>>> import numpy as np
>>> from numpy import linalg as LA
>>> np.set_printoptions(precision=2, suppress=True, linewidth=140, legacy="1.25")
>>> rnd = lambda a: np.round(a, 2) + 0
>>> J = np.loadtxt("block7.csv", delimiter=",")
>>> J
array([[  21.,    1.,    2.],
       [   0., -158.,    0.],
       [   2.,    1.,  162.]])
>>> O = J.astype(float).copy()
>>> for j in range(3):
...     O[:, j] -= O[:, :j] @ (O[:, :j].T @ O[:, j])
...     O[:, j] /= LA.norm(O[:, j])
... 
>>> rnd(O)
array([[ 1.  ,  0.  , -0.09],
       [ 0.  , -1.  ,  0.01],
       [ 0.09,  0.01,  1.  ]])
>>> rnd(O.T @ J)
array([[ 21.1 ,   1.09,  17.35],
       [  0.  , 158.  ,   0.92],
       [  0.  ,   0.  , 161.08]])
>>> rnd(O[:, 2] @ O[:, 1])
0.0
>>> rnd(O.T @ O)
array([[1., 0., 0.],
       [0., 1., 0.],
       [0., 0., 1.]])
>>> rng = np.random.default_rng(8609)
>>> lab = rng.permutation(3)
>>> other = J[:, lab] * rng.choice([-1, 1], 3)
>>> other
array([[  -1.,   21.,   -2.],
       [ 158.,    0.,   -0.],
       [  -1.,    2., -162.]])
>>> left, _, VT = LA.svd(J.T @ other)
>>> lab
array([1, 0, 2])
>>> rnd(LA.lstsq(J, other)[0])
array([[ 0.,  1.,  0.],
       [-1.,  0.,  0.],
       [ 0.,  0., -1.]])
>>> mat = np.load("run3.npy")
>>> mat
array([[-19.14,   0.82,  -9.99],
       [-16.03,   0.39,  -7.91],
       [ -8.28,  -0.63,  -2.92],
       [ -4.95,  -1.  ,  -0.97],
       [ -3.36,  -1.11,  -0.16],
       [ -1.55,  -1.04,   0.47],
       [ -1.33,  -0.99,   0.5 ],
       [ -0.66,  -0.71,   0.45],
       [ -0.42,  -0.52,   0.34],
       [ -0.27,  -0.36,   0.24],
       [  0.09,   0.14,  -0.1 ],
       [  0.28,   0.45,  -0.29],
       [  1.6 ,   2.26,  -1.07],
       [  1.64,   2.3 ,  -1.08],
       [ 13.55,   9.17,   1.66]])
>>> Xc = mat - mat.mean(axis=0)
>>> left, sigma, VT = LA.svd(Xc, full_matrices=False)
>>> rnd(sigma ** 2 / (sigma ** 2).sum())
array([0.91, 0.09, 0.  ])
>>> rnd(np.abs(VT[-1]))
array([0.39, 0.51, 0.77])
>>> LA.matrix_rank(Xc)
3
>>> rnd(Xc.mean(axis=0))
array([0., 0., 0.])
>>> rnd(VT[0] * np.sign(VT[0, np.abs(VT[0]).argmax()]))
array([0.92, 0.17, 0.35])
>>> print(rnd(sigma))
[31.09  9.85  1.24]
>>> theta = np.radians(15)
>>> R = np.eye(3)
>>> R[1, 1] = R[2, 2] = np.cos(theta)
>>> R[1, 2], R[2, 1] = -np.sin(theta), np.sin(theta)
>>> rnd(R)
array([[ 1.  ,  0.  ,  0.  ],
       [ 0.  ,  0.97, -0.26],
       [ 0.  ,  0.26,  0.97]])
>>> other = mat @ R.T
>>> np.allclose(LA.norm(mat, axis=1), LA.norm(other, axis=1))
True
>>> rnd(np.abs(other - mat).max(axis=0))
array([0.  , 2.56, 2.32])
>>> rnd(LA.det(R))
1.0
>>> rnd(R @ R)
array([[ 1.  ,  0.  ,  0.  ],
       [ 0.  ,  0.87, -0.5 ],
       [ 0.  ,  0.5 ,  0.87]])
>>> print(np.flatnonzero(LA.matrix_power((R != 0) + (R.T != 0) + np.eye(3), 3)[0]))
[0]
>>> (R != 0).astype(int)
array([[1, 0, 0],
       [0, 1, 1],
       [0, 1, 1]])
>>> print(rnd(np.sort(LA.eigvals(R).real)))
[0.97 0.97 1.  ]
>>> A = 0.2 ** np.abs(np.subtract.outer(np.arange(3), np.arange(3)))
>>> rnd(A)
array([[1.  , 0.2 , 0.04],
       [0.2 , 1.  , 0.2 ],
       [0.04, 0.2 , 1.  ]])
>>> other = A / np.sqrt((A ** 2).mean(axis=1, keepdims=True))
>>> LA.matrix_rank(other) == LA.matrix_rank(A)
True
>>> LA.matrix_rank(A - A.mean(axis=1, keepdims=True))
2
>>> rnd(A - A.mean(axis=1, keepdims=True))
array([[ 0.59, -0.21, -0.37],
       [-0.27,  0.53, -0.27],
       [-0.37, -0.21,  0.59]])
>>> Lm = LA.cholesky(A)
>>> rnd(A / np.sqrt(np.outer(np.diag(A), np.diag(A))))
array([[1.  , 0.2 , 0.04],
       [0.2 , 1.  , 0.2 ],
       [0.04, 0.2 , 1.  ]])
>>> rnd(Lm)
array([[1.  , 0.  , 0.  ],
       [0.2 , 0.98, 0.  ],
       [0.04, 0.2 , 0.98]])
>>> E = np.array([[-1.1, -1.5, -0.7, -0.6, 0.2],
...     [1.9, 0.8, -0.4, -0.1, 0.9],
...     [0.3, 0.5, 0.6, -0.8, -0.4],
...     [-1.2, 0.3, -0.1, 0.3, -1.6],
...     [-1.8, -0.8, 0.2, -0.1, -1.4]])
>>> E[:, 4] *= 20
>>> E
array([[ -1.1,  -1.5,  -0.7,  -0.6,   4. ],
       [  1.9,   0.8,  -0.4,  -0.1,  18. ],
       [  0.3,   0.5,   0.6,  -0.8,  -8. ],
       [ -1.2,   0.3,  -0.1,   0.3, -32. ],
       [ -1.8,  -0.8,   0.2,  -0.1, -28. ]])
>>> # column 4 dominates
>>> u = np.array([1, 2, 0, -2, -1])
>>> other = E + np.outer(u, np.eye(5)[0])
>>> rnd(LA.det(other) / LA.det(E)), rnd(1 + LA.solve(E, u)[0])
(3.7, 3.7)
>>> rnd(other)
array([[ -0.1,  -1.5,  -0.7,  -0.6,   4. ],
       [  3.9,   0.8,  -0.4,  -0.1,  18. ],
       [  0.3,   0.5,   0.6,  -0.8,  -8. ],
       [ -3.2,   0.3,  -0.1,   0.3, -32. ],
       [ -2.8,  -0.8,   0.2,  -0.1, -28. ]])
>>> feats = np.array([[0.77, -0.37, 1.02],
...     [2.58, -0.42, 2.6],
...     [0.82, -0.37, 0.99],
...     [-0.03, 0.01, -0.01],
...     [3.4, -0.79, 3.6],
...     [3.43, -0.81, 3.61],
...     [2.6, -0.38, 2.61],
...     [1.6, -0.75, 2.01],
...     [2.4, -1.21, 3.01],
...     [0.93, -0.03, 0.78],
...     [1.75, -0.41, 1.82],
...     [3.31, -1.22, 3.82],
...     [1.61, -0.79, 2.02],
...     [0.77, -0.4, 1.02],
...     [3.4, -0.81, 3.62],
...     [5.12, -1.21, 5.42]])
>>> feats
array([[ 0.77, -0.37,  1.02],
       [ 2.58, -0.42,  2.6 ],
       [ 0.82, -0.37,  0.99],
       [-0.03,  0.01, -0.01],
       [ 3.4 , -0.79,  3.6 ],
       [ 3.43, -0.81,  3.61],
       [ 2.6 , -0.38,  2.61],
       [ 1.6 , -0.75,  2.01],
       [ 2.4 , -1.21,  3.01],
       [ 0.93, -0.03,  0.78],
       [ 1.75, -0.41,  1.82],
       [ 3.31, -1.22,  3.82],
       [ 1.61, -0.79,  2.02],
       [ 0.77, -0.4 ,  1.02],
       [ 3.4 , -0.81,  3.62],
       [ 5.12, -1.21,  5.42]])
>>> other = np.c_[feats[:, :1] @ np.array([[1]]), np.array([3, 2, 3, 1, 2, 3, 1, 2, 0, 3, 2, 2, 3, 1, 0, 3])]
>>> other
array([[ 0.77,  3.  ],
       [ 2.58,  2.  ],
       [ 0.82,  3.  ],
       [-0.03,  1.  ],
       [ 3.4 ,  2.  ],
       [ 3.43,  3.  ],
       [ 2.6 ,  1.  ],
       [ 1.6 ,  2.  ],
       [ 2.4 ,  0.  ],
       [ 0.93,  3.  ],
       [ 1.75,  2.  ],
       [ 3.31,  2.  ],
       [ 1.61,  3.  ],
       [ 0.77,  1.  ],
       [ 3.4 ,  0.  ],
       [ 5.12,  3.  ]])
>>> rnd(LA.lstsq(feats, other[:, 0])[0])
array([1., 0., 0.])
>>> rnd(LA.norm(LA.qr(feats)[0].T @ other, axis=0) ** 2 / ((other ** 2).sum(axis=0) + 1e-12))
array([1.  , 0.57])
>>> print(LA.matrix_rank(other))
2
>>> x = np.array([1, 0, 1])
>>> rhs = feats @ x
>>> rnd(LA.pinv(feats) @ feats)
array([[1., 0., 0.],
       [0., 1., 0.],
       [0., 0., 1.]])
>>> rnd(LA.lstsq(feats, rhs)[0])
array([1., 0., 1.])
>>> rnd(rhs)
array([ 1.79,  5.18,  1.81, -0.04,  7.  ,  7.04,  5.21,  3.61,  5.41,  1.71,  3.57,  7.13,  3.63,  1.79,  7.02, 10.54])
>>> rhs = rhs + 0.05 * rng.normal(size=16)
>>> rnd(rhs)
array([ 1.79,  5.15,  1.77, -0.08,  6.93,  7.06,  5.31,  3.56,  5.47,  1.61,  3.49,  7.14,  3.68,  1.79,  7.09, 10.49])
>>> c, *_ = LA.lstsq(feats, rhs)
>>> rnd(feats.T @ (rhs - feats @ c))
array([0., 0., 0.])
>>> rnd(c)
array([0.49, 0.4 , 1.57])
>>> rnd(LA.norm(rhs - feats @ c))
0.22
>>> [round(float(LA.norm(LA.solve(feats.T @ feats + lam * np.eye(3), feats.T @ rhs))), 2) for lam in (0, 1, 10, 100)]
[1.69, 1.39, 1.33, 0.97]
>>> Xc = feats - feats.mean(axis=0)
>>> left, sigma, VT = LA.svd(Xc, full_matrices=False)
>>> print(rnd(sigma))
[7.75 1.01 0.08]
>>> np.abs(left[:, 0]).argmax()
15
>>> print(rnd(Xc.mean(axis=0)))
[0. 0. 0.]
>>> rnd(VT[0] * np.sign(VT[0, np.abs(VT[0]).argmax()]))
array([ 0.68, -0.16,  0.72])
>>> rnd(np.abs(VT[-1]))
array([0.57, 0.5 , 0.65])
>>> rnd(sigma ** 2 / (sigma ** 2).sum())
array([0.98, 0.02, 0.  ])
>>> np.searchsorted(np.cumsum(sigma ** 2) / (sigma ** 2).sum(), 0.9) + 1
1
>>> Xc = feats - feats.mean(axis=0)
>>> V = LA.svd(Xc)[2][:1]
>>> other = Xc - Xc @ V.T @ V
>>> rnd((Xc @ V.T).std(axis=0))
array([1.94])
>>> rnd(np.diag(V.T @ V))
array([0.46, 0.03, 0.51])
>>> rnd(np.cov(Xc @ V.T, rowvar=False))
4.0
>>> rnd(LA.norm(other) / LA.norm(Xc))
0.13
>>> data = np.load("layer10.npy")
>>> data
array([[0, 0, 0, 1],
       [0, 0, 0, 1],
       [0, 0, 0, 0],
       [0, 0, 0, 0]])
>>> # rows 0 and 1 are equal
>>> print(rnd(LA.norm(data, 2) / LA.norm(data)))
1.0
>>> LA.matrix_rank(data, rtol=0.1)
1
>>> [round(float(x), 2) for x in LA.svd(data, compute_uv=False)[:3]]
[1.41, 0.0, 0.0]
>>> rnd(np.sort(LA.eigvals(data)))
array([0., 0., 0., 0.])
>>> [int(LA.matrix_rank(LA.matrix_power(data, p))) for p in range(1, 5)]
[1, 0, 0, 0]
>>> F = np.loadtxt("m.csv", delimiter=",")
>>> F
array([[ -3.83,   3.9 ,   4.07, -20.8 ],
       [ 15.54,  12.61,  10.29,   6.14],
       [ -6.51,  -1.66,  12.95,  -5.79],
       [  9.83,  -1.34, -15.68,  -4.65],
       [  1.3 ,  20.04, -22.08,  -3.27],
       [  1.56,   6.86,   4.12,   8.88],
       [ -6.55,   2.44,  -3.18,   3.41],
       [ -7.36, -21.15,  -4.93,  -2.69],
       [  2.28,   5.91,   5.79,   2.36],
       [  0.67,   1.67,   6.89,  -6.66],
       [ -0.05,  -3.31,   3.27, -15.22],
       [ -7.39,  -5.8 ,  14.76,   4.56],
       [  6.72,  11.64, -16.65,  21.78],
       [ -1.81,   5.38,   6.38, -12.39],
       [-12.95,  -1.96,   1.62, -17.25],
       [ -2.6 ,  14.16,  -5.02,   7.24],
       [  1.26,   1.54,   8.26,  -3.29],
       [ -8.24, -14.74,  -4.62,   0.62],
       [-11.92, -19.02, -17.58,  -1.61],
       [ 17.21,  -8.3 ,   3.93, -12.27],
       [  3.67,   5.77,  -8.19,   2.36],
       [  5.39, -12.66, -11.72,  -3.25],
       [ 11.93,   7.03,   4.37,  13.27],
       [  1.82,  -7.23,   4.43, -19.43],
       [  4.5 ,   9.87,   1.74,  -3.64],
       [ -4.69,  -1.9 ,  -0.85,  -2.08]])
>>> Xc = F - F.mean(axis=0)
>>> left, sigma, VT = LA.svd(Xc, full_matrices=False)
>>> rnd(VT[0] * np.sign(VT[0, np.abs(VT[0]).argmax()]))
array([ 0.34,  0.65, -0.22,  0.64])
>>> print((np.sign(left[:, 0]) == np.sign(left[0, 0])).astype(int))
[1 0 1 0 0 0 0 1 0 1 1 1 0 1 1 0 1 1 1 1 0 1 0 1 0 1]
>>> print(rnd(Xc.mean(axis=0)))
[0. 0. 0. 0.]
>>> rnd((sigma ** 2).sum() ** 2 / (sigma ** 4).sum())
3.31
>>> rnd(np.abs(VT[-1]))
array([0.89, 0.45, 0.02, 0.03])
>>> rnd(sigma)
array([61.34, 50.71, 38.96, 33.54])
>>> print(np.abs(VT[0]).argmax())
1
>>> rnd(sigma ** 2 / (sigma ** 2).sum())
array([0.42, 0.29, 0.17, 0.13])
>>> np.abs(left[:, 0]).argmax()
12
>>> LA.matrix_rank(Xc)
4
